In [1]: import numpy as np

In [2]: np.set_printoptions(precision=2, suppress=True, linewidth=100)

In [3]: arr = np.array([[-3, -3, 0], [-1, -1, 2], [-1, -1, 2], [-3, -3, 0], [-3, -3, 0]])

In [4]: Uu, sig, Vh = np.linalg.svd(arr)

In [5]: vecs = Vh[:(sig > 1e-8).sum()]

In [6]: rng = np.random.default_rng(18)

In [7]: vec = arr[3] + -3 * arr[0] + rng.integers(2) * np.eye(3)[1]

In [8]: vec
Out[8]: array([6., 7., 0.])

In [9]: print(np.allclose(vecs.T @ vecs @ vec, vec))
False

In [10]: print(np.diag(vecs.T @ vecs))
[0.5 0.5 1. ]

In [11]: rk = np.linalg.matrix_rank(arr)

In [12]: print(rk)
2

In [13]: null = np.linalg.svd(arr)[2][rk:].T

In [14]: np.round(arr @ null, 2) + 0
Out[14]: 
array([[0.],
       [0.],
       [0.],
       [0.],
       [0.]])

In [15]: np.allclose(arr @ null, 0)
Out[15]: True

In [16]: A = np.loadtxt("x.csv", delimiter=",")

In [17]: A
Out[17]: 
array([[-4.75, -3.75,  6.12, -6.37],
       [ 8.41,  9.41, -4.84,  8.98],
       [ 6.5 ,  7.5 , -3.25,  6.75],
       [11.64, 12.64, -7.53, 12.75],
       [ 3.4 ,  4.4 , -0.66,  3.13],
       [ 2.97,  3.97, -0.3 ,  2.63],
       [ 1.7 ,  2.7 ,  0.75,  1.15],
       [ 4.47,  5.47, -1.56,  4.38],
       [ 1.66,  2.66,  0.78,  1.11],
       [-1.97, -0.97,  3.81, -3.13],
       [ 2.39,  3.39,  0.18,  1.95],
       [-3.7 , -2.7 ,  5.25, -5.15],
       [-1.51, -0.51,  3.42, -2.59],
       [ 1.02,  2.02,  1.32,  0.35]])

In [18]: rk = np.linalg.matrix_rank(A)

In [19]: rk
Out[19]: np.int64(2)

In [20]: null = np.linalg.svd(A)[2][rk:].T

In [21]: print(np.linalg.matrix_rank(A.T @ A), np.linalg.matrix_rank(A @ A.T))
2 2

In [22]: null @ null.T
Out[22]: 
array([[ 0.72, -0.36,  0.06, -0.26],
       [-0.36,  0.38, -0.26, -0.21],
       [ 0.06, -0.26,  0.25,  0.34],
       [-0.26, -0.21,  0.34,  0.65]])

In [23]: np.allclose(A @ null, 0)
Out[23]: True

In [24]: Z = A[[0, 9]].astype(float)

In [25]: for _ in range(5):
    ...:     lab = np.linalg.norm(A[:, None] - Z, axis=-1).argmin(axis=1)
    ...:     Z = np.array([A[lab == j].mean(axis=0) for j in range(2)])
    ...: 

In [26]: print(lab)
[0 1 1 1 1 1 1 1 1 0 1 0 0 1]

In [27]: Z[1] - Z[0]
Out[27]: array([ 7.4 ,  7.4 , -6.16,  8.63])

In [28]: C2 = np.cov(A, rowvar=False)

In [29]: np.corrcoef(A.T)
Out[29]: 
array([[ 1.,  1., -1.,  1.],
       [ 1.,  1., -1.,  1.],
       [-1., -1.,  1., -1.],
       [ 1.,  1., -1.,  1.]])

In [30]: np.argsort(-A.std(axis=0).round(6), kind="stable")
Out[30]: array([3, 0, 1, 2])

In [31]: print(C2)
[[ 20.72  20.72 -17.26  24.17]
 [ 20.72  20.72 -17.26  24.17]
 [-17.26 -17.26  14.39 -20.14]
 [ 24.17  24.17 -20.14  28.2 ]]

In [32]: C2.shape
Out[32]: (4, 4)

In [33]: np.corrcoef(A[:, 0], A[:, 1])[0, 1]
Out[33]: np.float64(1.0)

In [34]: np.polyfit(A[:, 0], A[:, 1], 1)
Out[34]: array([1., 1.])

In [35]: A.std(axis=0)
Out[35]: array([4.39, 4.39, 3.66, 5.12])

In [36]: Xs = A - A.mean(axis=1)
Traceback (most recent call last):
  Cell In[36], line 1
    Xs = A - A.mean(axis=1)
ValueError: operands could not be broadcast together with shapes (14,4) (14,) 


In [37]: Xs = A - A.mean(axis=0)

In [38]: Uu, sig, Vh = np.linalg.svd(Xs, full_matrices=False)

In [39]: sig.round(2) + 0
Out[39]: array([33.05,  0.  ,  0.  ,  0.  ])

In [40]: np.round(Xs.mean(axis=0), 2) + 0
Out[40]: array([0., 0., 0., 0.])

In [41]: np.abs(Uu[:, 0]).argmax()
Out[41]: np.int64(3)

In [42]: X = np.array([[0, 3, 4], [0, 0, 5], [0, 0, 0]])

In [43]: np.allclose(X[:-1].T @ np.linalg.lstsq(X[:-1].T, X[-1])[0], X[-1])
Out[43]: True

In [44]: Z = np.array([[1, 1, 3], [0, 1, -3], [-3, 2, 3]])

In [45]: M = (rng.random((19, 3)) < 0.25) @ Z

In [46]: M
Out[46]: 
array([[-3,  2,  3],
       [ 0,  0,  0],
       [-3,  2,  3],
       [ 0,  0,  0],
       [-3,  2,  3],
       [ 0,  0,  0],
       [ 0,  1, -3],
       [ 0,  1, -3],
       [ 1,  1,  3],
       [ 0,  0,  0],
       [ 0,  0,  0],
       [ 0,  0,  0],
       [ 1,  2,  0],
       [-2,  4,  3],
       [ 0,  0,  0],
       [-2,  4,  3],
       [ 1,  2,  0],
       [ 0,  0,  0],
       [ 1,  1,  3]])

In [47]: C2 = np.cov(M, rowvar=False)

In [48]: np.polyfit(M[:, 2], M[:, 1], 1)
Out[48]: array([0.36, 0.88])

In [49]: np.argwhere(np.triu(np.abs(np.corrcoef(M.T)) > 0.8, 1))
Out[49]: array([], shape=(0, 2), dtype=int64)

In [50]: np.median(M, axis=0)
Out[50]: array([0., 1., 0.])

In [51]: Z = M[[9, 13]].astype(float)

In [52]: for _ in range(5):
    ...:     lab = np.linalg.norm(M[:, None] - Z, axis=-1).argmin(axis=1)
    ...:     Z = np.array([M[lab == j].mean(axis=0) for j in range(2)])
    ...: 

In [53]: lab
Out[53]: array([1, 0, 1, 0, 1, 0, 0, 0, 0, 0, 0, 0, 0, 1, 0, 1, 0, 0, 0])

In [54]: np.abs(Z[1] - Z[0]).argmax()
Out[54]: np.int64(2)

In [55]: np.bincount(lab)
Out[55]: array([14,  5])

In [56]: F = np.array([[0.2, 1.0, -1.0, -0.6], [0.6, -1.4, -1.5, 0.4], [0.3, 2.0, 0.9, 0.6]])

In [57]: C2 = F.T @ F

In [58]: np.trace(C2), (F ** 2).sum()
Out[58]: (np.float64(12.39), np.float64(12.39))

In [59]: print(np.linalg.svd(F, compute_uv=False) ** 2)
[8.79 2.56 1.04]

In [60]: print(np.allclose(C2, C2.T))
True

In [61]: f = np.array([0, 0, -2])

In [62]: np.cross(F[2, :3], F[1, :3])
Out[62]: array([-1.74,  0.99, -1.62])

In [63]: np.array([np.convolve(row, f, "same") for row in F])
Out[63]: 
array([[ 0. , -0.4, -2. ,  2. ],
       [ 0. , -1.2,  2.8,  3. ],
       [ 0. , -0.6, -4. , -1.8]])

In [64]: out = np.array([[0, 1], [1, 1]])

In [65]: Z = np.kron(out, F)

In [66]: print(np.linalg.matrix_rank(Z))
6

In [67]: def softmax(z):
    ...:     e = np.exp(z - z.max(axis=-1, keepdims=True))
    ...:     return e / e.sum(axis=-1, keepdims=True)
    ...: 

In [68]: softmax(F[0])
Out[68]: array([0.25, 0.56, 0.08, 0.11])

In [69]: np.round(softmax(10 * F[0]), 2) + 0
Out[69]: array([0., 1., 0., 0.])

In [70]: scores = F @ F.T / np.sqrt(4)

In [71]: softmax(scores)[0] @ F
Out[71]: array([ 0.29,  0.85, -0.6 , -0.12])

In [72]: softmax(scores)
Out[72]: 
array([[0.57, 0.17, 0.26],
       [0.08, 0.9 , 0.01],
       [0.1 , 0.01, 0.89]])

In [73]: Uu, sig, Vh = np.linalg.svd(F, full_matrices=False)

In [74]: np.round(Uu.T @ Uu, 2) + 0
Out[74]: 
array([[1., 0., 0.],
       [0., 1., 0.],
       [0., 0., 1.]])

In [75]: (sig > 1e-8).sum()
Out[75]: np.int64(3)

In [76]: np.round(Vh @ Vh.T, 2) + 0
Out[76]: 
array([[1., 0., 0.],
       [0., 1., 0.],
       [0., 0., 1.]])

In [77]: round(np.sqrt((sig ** 2).sum()), 2), round(np.linalg.norm(F), 2)
Out[77]: (np.float64(3.52), np.float64(3.52))

In [78]: np.abs(Uu[:, 0]).round(6).argmax()
Out[78]: np.int64(2)

In [79]: sig
Out[79]: array([2.96, 1.6 , 1.02])

In [80]: print(np.cumsum(sig ** 2) / np.sum(sig ** 2))
[0.71 0.92 1.  ]

In [81]: data = np.load("w.npy")

In [82]: data
Out[82]: 
array([[3., 1., 0., 0., 0.],
       [0., 3., 1., 0., 0.],
       [0., 0., 3., 1., 0.],
       [0., 0., 0., 3., 1.],
       [0., 0., 0., 0., 3.]])

In [83]: lab = rng.permutation(5)

In [84]: out = data[:, lab] * rng.choice([-1, 1], 5)

In [85]: print(out)
[[ 3. -1.  0. -0.  0.]
 [ 0. -3.  0. -1.  0.]
 [ 0. -0.  0. -3.  1.]
 [ 0. -0.  1. -0.  3.]
 [ 0. -0.  3. -0.  0.]]

In [86]: Uu, _, Vh = np.linalg.svd(data.T @ out)

In [87]: np.round(np.linalg.lstsq(data, out)[0], 2) + 0
Out[87]: 
array([[ 1.,  0.,  0.,  0.,  0.],
       [ 0., -1.,  0.,  0.,  0.],
       [ 0.,  0.,  0., -1.,  0.],
       [ 0.,  0.,  0.,  0.,  1.],
       [ 0.,  0.,  1.,  0.,  0.]])

In [88]: lab
Out[88]: array([0, 1, 4, 2, 3])

In [89]: np.round(Uu @ Vh, 2) + 0
Out[89]: 
array([[ 1.,  0.,  0.,  0.,  0.],
       [ 0., -1.,  0.,  0.,  0.],
       [ 0.,  0.,  0., -1.,  0.],
       [ 0.,  0.,  0.,  0.,  1.],
       [ 0.,  0.,  1.,  0.,  0.]])

In [90]: dist = np.linalg.norm(M[:, None] - M[None], axis=-1)

In [91]: np.flatnonzero(dist[3] < dist.mean() / 2)
Out[91]: array([ 1,  3,  5,  9, 10, 11, 14, 17])

In [92]: np.linalg.matrix_rank(dist ** 2)
Out[92]: np.int64(5)

In [93]: data @ data
Out[93]: 
array([[9., 6., 1., 0., 0.],
       [0., 9., 6., 1., 0.],
       [0., 0., 9., 6., 1.],
       [0., 0., 0., 9., 6.],
       [0., 0., 0., 0., 9.]])

In [94]: (data + data.T) / 2
Out[94]: 
array([[3. , 0.5, 0. , 0. , 0. ],
       [0.5, 3. , 0.5, 0. , 0. ],
       [0. , 0.5, 3. , 0.5, 0. ],
       [0. , 0. , 0.5, 3. , 0.5],
       [0. , 0. , 0. , 0.5, 3. ]])

In [95]: print(np.trace(data))
15.0

In [96]: C2 = data.T @ data

In [97]: print(np.trace(C2), (data ** 2).sum())
49.0 49.0

In [98]: C2
Out[98]: 
array([[ 9.,  3.,  0.,  0.,  0.],
       [ 3., 10.,  3.,  0.,  0.],
       [ 0.,  3., 10.,  3.,  0.],
       [ 0.,  0.,  3., 10.,  3.],
       [ 0.,  0.,  0.,  3., 10.]])

In [99]: np.diag(C2)
Out[99]: array([ 9., 10., 10., 10., 10.])

In [100]: print(np.sort(np.linalg.eigvals(data)))
[3. 3. 3. 3. 3.]

In [101]: [int(np.linalg.matrix_rank(np.linalg.matrix_power(data, p))) for p in range(1, 6)]
Out[101]: [5, 5, 5, 5, 5]

In [102]: m1 = np.loadtxt("block2.csv", delimiter=",")

In [103]: m1
Out[103]: 
array([[ 0.94, -0.18, -0.15],
       [-0.18,  0.44, -0.46],
       [-0.15, -0.46,  0.62]])

In [104]: softmax(m1[0])
Out[104]: array([0.6, 0.2, 0.2])

In [105]: scores = m1 @ m1.T / np.sqrt(3)

In [106]: print(softmax(scores))
[[0.49 0.25 0.26]
 [0.3  0.44 0.26]
 [0.3  0.25 0.46]]

In [107]: softmax(scores)[0] @ m1
Out[107]: array([ 0.37, -0.09, -0.03])

In [108]: softmax(scores).round(6).argmax(axis=1)
Out[108]: array([0, 1, 2])

In [109]: softmax(scores + np.triu(np.full(scores.shape, -np.inf), 1))
Out[109]: 
array([[1.  , 0.  , 0.  ],
       [0.41, 0.59, 0.  ],
       [0.3 , 0.25, 0.46]])

In [110]: Uu, sig, Vh = np.linalg.svd(m1)

In [111]: vecs = Vh[:(sig > 1e-8).sum()]

In [112]: vec = m1[1] + 5 * m1[2] + rng.integers(2) * np.eye(3)[2]

In [113]: vec
Out[113]: array([-0.92, -1.87,  2.61])

In [114]: np.linalg.matrix_rank(np.vstack([m1, vec]))
Out[114]: np.int64(2)

In [115]: vecs.T @ vecs
Out[115]: 
array([[ 0.94, -0.18, -0.15],
       [-0.18,  0.44, -0.46],
       [-0.15, -0.46,  0.62]])
